$ python -q
>>> import numpy as np
>>> import numpy.linalg as la
>>> np.set_printoptions(suppress=True, linewidth=120)
>>> tidy = lambda a: np.round(a, 3) + 0
>>> data = np.loadtxt("layer9.csv", delimiter=",")
>>> data
array([[ 9.45 ,  4.945, 10.284, 11.235],
       [ 9.453,  6.628,  9.988, 10.062],
       [10.9  ,  6.871, 10.672, 11.796],
       [10.457,  4.615,  9.88 , 13.146],
       [12.797,  4.783,  9.334,  8.174],
       [10.773,  4.49 ,  9.493,  9.514],
       [10.664,  4.512, 11.739,  9.698],
       [ 9.445,  5.65 , 10.419,  9.608],
       [12.293,  4.47 ,  9.388, 11.175],
       [10.641,  4.824, 10.907,  9.809],
       [10.378,  4.482, 11.225,  8.347],
       [ 9.99 ,  5.614,  9.53 ,  8.98 ],
       [10.896,  4.751,  9.642,  9.382],
       [10.106,  6.45 , 11.609,  9.863],
       [ 8.761,  6.491, 10.076, 11.549]])
>>> G = np.cov(data, rowvar=False)
>>> tidy(G)
array([[ 1.12 , -0.473, -0.249, -0.339],
       [-0.473,  0.801,  0.114,  0.279],
       [-0.249,  0.114,  0.637, -0.073],
       [-0.339,  0.279, -0.073,  1.864]])
>>> np.argsort(-data.std(axis=0).round(6), kind="stable")
array([3, 0, 1, 2])
>>> tidy(np.corrcoef(data[:, 1], data[:, 0])[0, 1])
np.float64(-0.499)
>>> np.argwhere(np.triu(np.abs(np.corrcoef(data.T)) > 0.8, 1))
array([], shape=(0, 2), dtype=int64)
>>> X = np.loadtxt("x.csv", delimiter=",")
>>> X
array([[-1.994,  5.942,  7.722],
       [-2.34 ,  4.096,  2.533],
       [ 1.154, -2.722, -4.123]])
>>> lab = data[:, 2] > np.median(data[:, 2])
>>> u = data[lab].mean(axis=0) - data[~lab].mean(axis=0)
>>> lab.astype(int)
array([1, 0, 1, 0, 0, 0, 1, 1, 0, 1, 1, 0, 0, 1, 0])
>>> tidy((((data - data.mean(axis=0)) @ u > 0) == lab).mean())
np.float64(0.867)
>>> ((data - data.mean(axis=0)) @ u > 0).astype(int)
array([1, 1, 1, 0, 0, 0, 1, 1, 0, 1, 1, 0, 0, 1, 1])
>>> other = X / np.sqrt((X ** 2).mean(axis=1, keepdims=True))
>>> tidy(la.norm(other, axis=1))
array([1.732, 1.732, 1.732])
>>> tidy(other[1])
array([-0.757,  1.325,  0.819])
>>> la.matrix_rank(other) == la.matrix_rank(X)
np.True_
>>> np.kron(np.eye(2, dtype=int), X)
array([[-1.994,  5.942,  7.722, -0.   ,  0.   ,  0.   ],
       [-2.34 ,  4.096,  2.533, -0.   ,  0.   ,  0.   ],
       [ 1.154, -2.722, -4.123,  0.   , -0.   , -0.   ],
       [-0.   ,  0.   ,  0.   , -1.994,  5.942,  7.722],
       [-0.   ,  0.   ,  0.   , -2.34 ,  4.096,  2.533],
       [ 0.   , -0.   , -0.   ,  1.154, -2.722, -4.123]])
>>> tidy(la.det(2 * X)), tidy(la.det(X))
(np.float64(-58.78), np.float64(-7.347))
>>> tidy(la.det(X.T))
np.float64(-7.347)
>>> tidy(np.sort(np.abs(la.eigvals(X))))
array([1.387, 1.387, 3.82 ])
>>> tidy((X + X.T) / 2)
array([[-1.994,  1.801,  4.438],
       [ 1.801,  4.096, -0.095],
       [ 4.438, -0.095, -4.123]])
>>> tidy((X - X.T) / 2)
array([[ 0.   ,  4.141,  3.284],
       [-4.141,  0.   ,  2.628],
       [-3.284, -2.628,  0.   ]])
>>> tidy(X @ X)
array([[ -1.017,  -8.529, -32.184],
       [ -1.996,  -4.022, -18.138],
       [ -0.69 ,   6.931,  19.015]])
>>> u = np.array([5, -2, 5])
>>> other = X + np.outer(u, np.eye(3)[0])
>>> la.matrix_rank(other - X)
np.int64(1)
>>> tidy(la.det(other) / la.det(X)), tidy(1 + la.solve(X, u)[0])
(np.float64(20.029), np.float64(20.029))
>>> la.matrix_rank(la.inv(other) - la.inv(X), tol=1e-8)
np.int64(1)
>>> mat = np.diag(5 * np.array([3, -6, 3, 2])) + np.array([[-6, 2, -9, 8], [0, -6, -2, 2], [3, -4, -4, -4], [9, 4, -5, 1]])
>>> mat
array([[  9,   2,  -9,   8],
       [  0, -36,  -2,   2],
       [  3,  -4,  11,  -4],
       [  9,   4,  -5,  11]])
>>> q = mat.astype(float).copy()
>>> for j in range(4):
...     q[:, j] -= q[:, :j] @ (q[:, :j].T @ q[:, j])
...     q[:, j] /= la.norm(q[:, j])
... 
>>> tidy(q.T @ q)
array([[1., 0., 0., 0.],
       [0., 1., 0., 0.],
       [0., 0., 1., 0.],
       [0., 0., 0., 1.]])
>>> tidy(q.T @ mat)
array([[13.077,  3.212, -7.112, 12.159],
       [ 0.   , 36.355,  0.353, -0.964],
       [ 0.   ,  0.   , 13.427, -6.568],
       [ 0.   ,  0.   ,  0.   ,  3.619]])
>>> other = np.array([[-2, -2], [-3, 1]])
>>> cent = np.kron(other, X)
>>> la.matrix_rank(cent)
np.int64(6)
>>> u = np.array([0, -4, -1, -5, -5]) + 0.5
>>> M = np.outer(u, u) / (u @ u)
>>> tidy(M)
array([[ 0.005, -0.033, -0.005, -0.042, -0.042],
       [-0.033,  0.23 ,  0.033,  0.296,  0.296],
       [-0.005,  0.033,  0.005,  0.042,  0.042],
       [-0.042,  0.296,  0.042,  0.38 ,  0.38 ],
       [-0.042,  0.296,  0.042,  0.38 ,  0.38 ]])
>>> rk = la.matrix_rank(M)
>>> rk
np.int64(1)
>>> ns = la.svd(M)[2][rk:].T
>>> tidy(ns @ ns.T)
array([[ 0.995,  0.033,  0.005,  0.042,  0.042],
       [ 0.033,  0.77 , -0.033, -0.296, -0.296],
       [ 0.005, -0.033,  0.995, -0.042, -0.042],
       [ 0.042, -0.296, -0.042,  0.62 , -0.38 ],
       [ 0.042, -0.296, -0.042, -0.38 ,  0.62 ]])
>>> tidy(M @ ns)
array([[0., 0., 0., 0.],
       [0., 0., 0., 0.],
       [0., 0., 0., 0.],
       [0., 0., 0., 0.],
       [0., 0., 0., 0.]])
>>> [int(la.matrix_rank(np.delete(M, i, axis=0))) for i in range(5)]
[1, 1, 1, 1, 1]
>>> np.count_nonzero(M)
np.int64(25)
>>> tidy(la.svd(M, compute_uv=False))
array([1., 0., 0., 0., 0.])
>>> tidy(M - M[0])
array([[ 0.   ,  0.   ,  0.   ,  0.   ,  0.   ],
       [-0.038,  0.263,  0.038,  0.338,  0.338],
       [-0.009,  0.066,  0.009,  0.085,  0.085],
       [-0.047,  0.329,  0.047,  0.423,  0.423],
       [-0.047,  0.329,  0.047,  0.423,  0.423]])
>>> tidy(M.sum(axis=0))
array([-0.117,  0.822,  0.117,  1.056,  1.056])
>>> tidy(M.sum(axis=1))
array([-0.117,  0.822,  0.117,  1.056,  1.056])
>>> feats = np.load("mat.npy")
>>> feats
array([[ 1.05 , -3.682, -4.483],
       [-1.44 ,  4.642,  3.671],
       [ 3.77 , -4.706, -2.352],
       [ 4.141, -7.368, -1.724],
       [-2.634,  2.615,  2.617],
       [ 2.288,  0.957, -1.186],
       [ 1.245,  0.587, -0.279],
       [-2.417,  2.235,  4.102],
       [-3.101,  2.851,  4.013],
       [ 1.644, -5.51 , -3.983],
       [ 4.032, -4.916, -1.578],
       [ 0.61 , -4.232, -3.506],
       [ 4.373, -5.422, -3.529],
       [ 2.318, -5.27 , -0.688],
       [ 2.515,  0.085,  0.214],
       [-2.694,  4.424,  2.834],
       [ 3.427, -5.277, -2.283],
       [-4.103,  3.095,  3.26 ],
       [-3.566,  3.25 ,  3.161],
       [ 3.42 , -5.292, -2.486],
       [ 1.309, -4.416, -1.312],
       [ 0.981,  2.39 , -1.574],
       [-2.655,  2.657, -0.104],
       [ 1.401,  1.221,  0.329],
       [-2.055,  1.908,  2.432],
       [ 3.702, -4.839, -3.533],
       [ 0.237,  2.16 , -0.867],
       [-2.459,  3.417,  2.729],
       [-2.398,  2.595,  1.277]])
>>> cent = feats[[25, 12]].astype(float)
>>> for _ in range(6):
...     lab = la.norm(feats[:, None] - cent, axis=-1).argmin(axis=1)
...     cent = np.array([feats[lab == j].mean(axis=0) for j in range(2)])
... 
>>> lab
array([1, 0, 1, 1, 0, 0, 0, 0, 0, 1, 1, 1, 1, 1, 0, 0, 1, 0, 0, 1, 1, 0, 0, 0, 0, 1, 0, 0, 0])
>>> np.abs(cent[1] - cent[0]).argmax()
np.int64(1)
>>> tidy(cent[1] - cent[0])
array([ 4.043, -7.494, -4.188])
>>> np.bincount(lab)
array([17, 12])
